In [1]: import numpy as np

In [2]: import numpy.linalg as la

In [3]: np.set_printoptions(precision=2, suppress=True, linewidth=140, floatmode="fixed")

In [4]: def rd(a):
   ...:     return np.round(a, 2) + 0
   ...: 

In [5]: feats = np.loadtxt("block15.csv", delimiter=",")

In [6]: feats
Out[6]: 
array([[ 28.00, -10.00,  10.00,   0.00,   5.00,  15.00,   5.00,   0.00],
       [-10.00,   7.00,  -4.00,   0.00,  -2.00,  -6.00,  -2.00,   0.00],
       [ 10.00,  -4.00,   7.00,   0.00,   2.00,   6.00,   2.00,   0.00],
       [  0.00,   0.00,   0.00,   3.00,   0.00,   0.00,   0.00,   0.00],
       [  5.00,  -2.00,   2.00,   0.00,   4.00,   3.00,   1.00,   0.00],
       [ 15.00,  -6.00,   6.00,   0.00,   3.00,  12.00,   3.00,   0.00],
       [  5.00,  -2.00,   2.00,   0.00,   1.00,   3.00,   4.00,   0.00],
       [  0.00,   0.00,   0.00,   0.00,   0.00,   0.00,   0.00,   3.00]])

In [7]: # equal to its transpose

In [8]: Uu, sv, vt = la.svd(feats)

In [9]: rd(sv)
Out[9]: array([47.00,  3.00,  3.00,  3.00,  3.00,  3.00,  3.00,  3.00])

In [10]: np.argmax(sv[:-1] / (sv[1:] + 1e-6)) + 1
Out[10]: np.int64(1)

In [11]: A2 = Uu[:, :1] @ np.diag(sv[:1]) @ vt[:1]

In [12]: rd(la.norm(feats - A2) / la.norm(feats))
Out[12]: np.float64(0.17)

In [13]: A2 = feats[0, 0] * feats[1:] - np.outer(feats[1:, 0], feats[0])

In [14]: A2
Out[14]: 
array([[  0.00,  96.00, -12.00,   0.00,  -6.00, -18.00,  -6.00,   0.00],
       [  0.00, -12.00,  96.00,   0.00,   6.00,  18.00,   6.00,   0.00],
       [  0.00,   0.00,   0.00,  84.00,   0.00,   0.00,   0.00,   0.00],
       [  0.00,  -6.00,   6.00,   0.00,  87.00,   9.00,   3.00,   0.00],
       [  0.00, -18.00,  18.00,   0.00,   9.00, 111.00,   9.00,   0.00],
       [  0.00,  -6.00,   6.00,   0.00,   3.00,   9.00,  87.00,   0.00],
       [  0.00,   0.00,   0.00,   0.00,   0.00,   0.00,   0.00,  84.00]])

In [15]: np.flatnonzero(~A2.round(6).any(axis=1))
Out[15]: array([], dtype=int64)

In [16]: rd(feats[:, 0] / feats[0, 0])
Out[16]: array([ 1.00, -0.36,  0.36,  0.00,  0.18,  0.54,  0.18,  0.00])

In [17]: la.matrix_rank(A2), la.matrix_rank(feats)
Out[17]: (np.int64(7), np.int64(8))

In [18]: W1 = np.array([[1, 6, -8, -7],
    ...:     [4, 9, 5, 5],
    ...:     [7, 0, -5, -7],
    ...:     [-9, -9, -9, -5],
    ...:     [9, 7, 0, -9],
    ...:     [5, -1, -1, 5],
    ...:     [3, 0, 9, -3],
    ...:     [7, 1, 3, -7]])

In [19]: coef = np.array([-1, -2, 0, 2])

In [20]: act = np.maximum(A2 @ W1 + coef, 0)

In [21]: act
Out[21]: 
array([[137.00, 838.00, 504.00, 548.00],
       [785.00,   0.00,   0.00,   0.00],
       [  0.00,   0.00,   0.00,   0.00],
       [854.00, 544.00,   0.00,   0.00],
       [716.00,   0.00,   0.00, 233.00],
       [350.00,   0.00, 714.00,   0.00],
       [587.00,  82.00, 252.00,   0.00]])

In [22]: basis = np.array([[-3, -1, -3], [-3, 3, 1], [2, -2, 3], [-2, -1, 0]])

In [23]: W1 @ basis
Out[23]: 
array([[-23,  40, -21],
       [-39,   8,  12],
       [-17,  10, -36],
       [ 46,   5,  -9],
       [-30,  21, -20],
       [-24, -11, -19],
       [ 15, -18,  18],
       [ -4,  -3, -11]])

In [24]: F = np.load("a.npy")

In [25]: F
Out[25]: 
array([[  1,  -3,   9, -27],
       [  1,  -2,   4,  -8],
       [  1,  -1,   1,  -1],
       [  1,   0,   0,   0],
       [  1,   1,   1,   1],
       [  1,   2,   4,   8],
       [  1,   3,   9,  27]])

In [26]: def softmax(z):
    ...:     e = np.exp(z - z.max(axis=-1, keepdims=True))
    ...:     return e / e.sum(axis=-1, keepdims=True)
    ...: 

In [27]: softmax(10 * F[4])
Out[27]: array([0.25, 0.25, 0.25, 0.25])

In [28]: att = F @ F.T / np.sqrt(4)

In [29]: rd(softmax(att)[4] @ F)
Out[29]: array([ 1.00,  3.00,  9.00, 27.00])

In [30]: softmax(att).round(6).argmax(axis=1)
Out[30]: array([0, 0, 0, 0, 6, 6, 6])

In [31]: A = np.loadtxt("run4.csv", delimiter=",")

In [32]: A
Out[32]: 
array([[-1.37, -0.91,  1.24, -1.09,  3.39],
       [ 0.06, -0.69, -0.30, -0.87,  1.08],
       [ 0.96,  0.07, -1.06,  0.05, -1.42]])

In [33]: Uu, sv, vt = la.svd(A)

In [34]: evecs = vt[:(sv > 1e-8).sum()]

In [35]: rng = np.random.default_rng(94)

In [36]: x = A[2] + -1 * A[1] + rng.integers(2) * np.eye(5)[3]

In [37]: rd(x)
Out[37]: array([ 0.90,  0.76, -0.76,  0.92, -2.50])

In [38]: rd(evecs.T @ evecs)
Out[38]: 
array([[ 0.29, -0.10, -0.36, -0.13, -0.23],
       [-0.10,  0.21,  0.18,  0.27, -0.23],
       [-0.36,  0.18,  0.46,  0.24,  0.18],
       [-0.13,  0.27,  0.24,  0.35, -0.28],
       [-0.23, -0.23,  0.18, -0.28,  0.69]])

In [39]: np.allclose(evecs.T @ evecs @ x, x)
Out[39]: True

In [40]: rd(la.norm(x - evecs.T @ evecs @ x))
Out[40]: np.float64(0.0)

In [41]: rd(np.diag(evecs.T @ evecs))
Out[41]: array([0.29, 0.21, 0.46, 0.35, 0.69])

In [42]: la.matrix_rank(np.vstack([A, x]))
Out[42]: np.int64(2)

In [43]: J = np.load("data.npy")

In [44]: J
Out[44]: 
array([[  6.00,   1.00,  -8.00,   2.00,  -4.00,  -8.00,  -2.00,  -5.00],
       [  1.00,   6.00,  -8.00,   2.00,  -4.00,  -8.00,  -2.00,  -5.00],
       [ -8.00,  -8.00,  69.00, -16.00,  32.00,  64.00,  16.00,  40.00],
       [  2.00,   2.00, -16.00,   9.00,  -8.00, -16.00,  -4.00, -10.00],
       [ -4.00,  -4.00,  32.00,  -8.00,  21.00,  32.00,   8.00,  20.00],
       [ -8.00,  -8.00,  64.00, -16.00,  32.00,  69.00,  16.00,  40.00],
       [ -2.00,  -2.00,  16.00,  -4.00,   8.00,  16.00,   9.00,  10.00],
       [ -5.00,  -5.00,  40.00, -10.00,  20.00,  40.00,  10.00,  30.00]])

In [45]: w, evecs = la.eigvalsh(J)
Traceback (most recent call last):
  Cell In[45], line 1
    w, evecs = la.eigvalsh(J)
ValueError: too many values to unpack (expected 2)


In [46]: w, evecs = la.eigh(J)

In [47]: rd(w)
Out[47]: array([  5.00,   5.00,   5.00,   5.00,   5.00,   5.00,   5.00, 184.00])

In [48]: rd(np.abs(evecs[:, -1]))
Out[48]: array([0.07, 0.07, 0.60, 0.15, 0.30, 0.60, 0.15, 0.37])

In [49]: np.abs(evecs[:, -1]).round(6).argmax()
Out[49]: np.int64(2)

In [50]: rd(la.eigvalsh(J + -1 * np.eye(8)))
Out[50]: array([  4.00,   4.00,   4.00,   4.00,   4.00,   4.00,   4.00, 183.00])

In [51]: rd(evecs.T @ J @ evecs)
Out[51]: 
array([[  5.00,   0.00,   0.00,   0.00,   0.00,   0.00,   0.00,   0.00],
       [  0.00,   5.00,   0.00,   0.00,   0.00,   0.00,   0.00,   0.00],
       [  0.00,   0.00,   5.00,   0.00,   0.00,   0.00,   0.00,   0.00],
       [  0.00,   0.00,   0.00,   5.00,   0.00,   0.00,   0.00,   0.00],
       [  0.00,   0.00,   0.00,   0.00,   5.00,   0.00,   0.00,   0.00],
       [  0.00,   0.00,   0.00,   0.00,   0.00,   5.00,   0.00,   0.00],
       [  0.00,   0.00,   0.00,   0.00,   0.00,   0.00,   5.00,   0.00],
       [  0.00,   0.00,   0.00,   0.00,   0.00,   0.00,   0.00, 184.00]])

In [52]: w.sum(), np.trace(J)
Out[52]: (np.float64(219.0), np.float64(219.0))

In [53]: (w > 1e-8).sum(), (w < -1e-8).sum()
Out[53]: (np.int64(8), np.int64(0))

In [54]: rd(la.svd(J, compute_uv=False))
Out[54]: array([184.00,   5.00,   5.00,   5.00,   5.00,   5.00,   5.00,   5.00])

In [55]: rd(evecs @ np.diag(w) @ evecs.T)
Out[55]: 
array([[  6.00,   1.00,  -8.00,   2.00,  -4.00,  -8.00,  -2.00,  -5.00],
       [  1.00,   6.00,  -8.00,   2.00,  -4.00,  -8.00,  -2.00,  -5.00],
       [ -8.00,  -8.00,  69.00, -16.00,  32.00,  64.00,  16.00,  40.00],
       [  2.00,   2.00, -16.00,   9.00,  -8.00, -16.00,  -4.00, -10.00],
       [ -4.00,  -4.00,  32.00,  -8.00,  21.00,  32.00,   8.00,  20.00],
       [ -8.00,  -8.00,  64.00, -16.00,  32.00,  69.00,  16.00,  40.00],
       [ -2.00,  -2.00,  16.00,  -4.00,   8.00,  16.00,   9.00,  10.00],
       [ -5.00,  -5.00,  40.00, -10.00,  20.00,  40.00,  10.00,  30.00]])
